$ python3 -q
>>> import numpy as np
>>> from numpy import linalg as LA
>>> np.set_printoptions(precision=1, suppress=True, linewidth=200)
>>> def rd(a):
...     return np.round(a, 1) + 0
... 
>>> A = np.load("w.npy")
>>> rd(A)
array([[-0.1, -0.4, -0.9,  1.6, -0.8,  0.2],
       [ 0.7, -1.1, -0.6, -0.5,  0.4,  1.2],
       [-0.9, -0.4, -1.2, -0.9, -0.4, -0.8],
       [-0.2,  0.6,  0.2, -0.6, -1.4,  1. ],
       [ 1.4,  1. , -0.8, -0.2, -0.2, -0.5],
       [-0.7,  1.1, -0.8,  0.2,  1. ,  0.8]])
>>> Q, V = LA.qr(A[:, :4])[0], LA.qr(A[:, 4:])[0]
>>> sigma = LA.svd(Q.T @ V, compute_uv=False)
>>> (sigma > 0.9).sum()
np.int64(0)
>>> rd(LA.norm(Q @ Q.T - V @ V.T, 2))
np.float64(1.0)
>>> rd(sigma)
array([0., 0.])
>>> rd(np.abs(LA.eigvals(A)).max())
np.float64(2.0)
>>> rd(np.trace(A))
np.float64(-2.4)
>>> rd(A.T @ A)
array([[4., 0., 0., 0., 0., 0.],
       [0., 4., 0., 0., 0., 0.],
       [0., 0., 4., 0., 0., 0.],
       [0., 0., 0., 4., 0., 0.],
       [0., 0., 0., 0., 4., 0.],
       [0., 0., 0., 0., 0., 4.]])
>>> rd(A[:, 0] @ A[:, 2])
np.float64(0.0)
>>> rd(A @ A.T)
array([[4., 0., 0., 0., 0., 0.],
       [0., 4., 0., 0., 0., 0.],
       [0., 0., 4., 0., 0., 0.],
       [0., 0., 0., 4., 0., 0.],
       [0., 0., 0., 0., 4., 0.],
       [0., 0., 0., 0., 0., 4.]])
>>> rd(LA.svd(A, compute_uv=False))
array([2., 2., 2., 2., 2., 2.])
>>> data = np.array([[1, -4, 16, -64],
...     [1, -3, 9, -27],
...     [1, -2, 4, -8],
...     [1, -1, 1, -1],
...     [1, 0, 0, 0],
...     [1, 1, 1, 1]])
>>> B = np.c_[data[:, :1] @ np.array([[3]]), np.array([2, -1, 0, -2, -2, 2])]
>>> B
array([[ 3,  2],
       [ 3, -1],
       [ 3,  0],
       [ 3, -2],
       [ 3, -2],
       [ 3,  2]])
>>> rd(LA.norm(LA.qr(data)[0].T @ B, axis=0) ** 2 / ((B ** 2).sum(axis=0) + 1e-12))
array([1. , 0.8])
>>> rd(LA.norm(B - data @ LA.lstsq(data, B)[0], axis=0))
array([0. , 1.9])
>>> LA.matrix_rank(B)
np.int64(2)
>>> np.argsort(-LA.norm(data, axis=0).round(6), kind="stable")[:3]
array([3, 2, 1])
>>> [round(float(x), 1) for x in LA.svd(data, compute_uv=False)[:3]]
[72.6, 3.8, 1.7]
>>> LA.matrix_rank(data, rtol=0.1)
np.int64(1)
>>> rng = np.random.default_rng(232651)
>>> idx = rng.permutation(4)
>>> B = data[:, idx] * rng.choice([-1, 1], 4)
>>> B
array([[  4,   1, -16,  64],
       [  3,   1,  -9,  27],
       [  2,   1,  -4,   8],
       [  1,   1,  -1,   1],
       [  0,   1,   0,   0],
       [ -1,   1,  -1,  -1]])
>>> Uu, _, Vt = LA.svd(data.T @ B)
>>> rd(Uu @ Vt)
array([[ 0.,  1.,  0.,  0.],
       [-1.,  0.,  0.,  0.],
       [ 0.,  0., -1.,  0.],
       [ 0.,  0.,  0., -1.]])
>>> mat = np.minimum.outer(np.arange(1, 7), np.arange(1, 7)) * -3
>>> mat
array([[ -3,  -3,  -3,  -3,  -3,  -3],
       [ -3,  -6,  -6,  -6,  -6,  -6],
       [ -3,  -6,  -9,  -9,  -9,  -9],
       [ -3,  -6,  -9, -12, -12, -12],
       [ -3,  -6,  -9, -12, -15, -15],
       [ -3,  -6,  -9, -12, -15, -18]])
>>> vals, V = LA.eigh(mat)
>>> x = np.array([6, -5, 4, -8, 4, 9])
>>> np.abs(mat).sum(axis=1).max(), rd(np.abs(vals).max())
(np.int64(63), np.float64(51.6))
>>> rd(V * np.abs(vals) @ V.T)
array([[ 3.,  3.,  3.,  3.,  3.,  3.],
       [ 3.,  6.,  6.,  6.,  6.,  6.],
       [ 3.,  6.,  9.,  9.,  9.,  9.],
       [ 3.,  6.,  9., 12., 12., 12.],
       [ 3.,  6.,  9., 12., 15., 15.],
       [ 3.,  6.,  9., 12., 15., 18.]])
>>> u = np.array([2, -1, 0, -4, 3, -4])
>>> B = mat + np.outer(u, np.eye(6)[0])
>>> rd(LA.det(B) / LA.det(mat)), rd(1 + LA.solve(mat, u)[0])
(np.float64(-0.7), np.float64(-0.7))
>>> B
array([[ -1.,  -3.,  -3.,  -3.,  -3.,  -3.],
       [ -4.,  -6.,  -6.,  -6.,  -6.,  -6.],
       [ -3.,  -6.,  -9.,  -9.,  -9.,  -9.],
       [ -7.,  -6.,  -9., -12., -12., -12.],
       [  0.,  -6.,  -9., -12., -15., -15.],
       [ -7.,  -6.,  -9., -12., -15., -18.]])
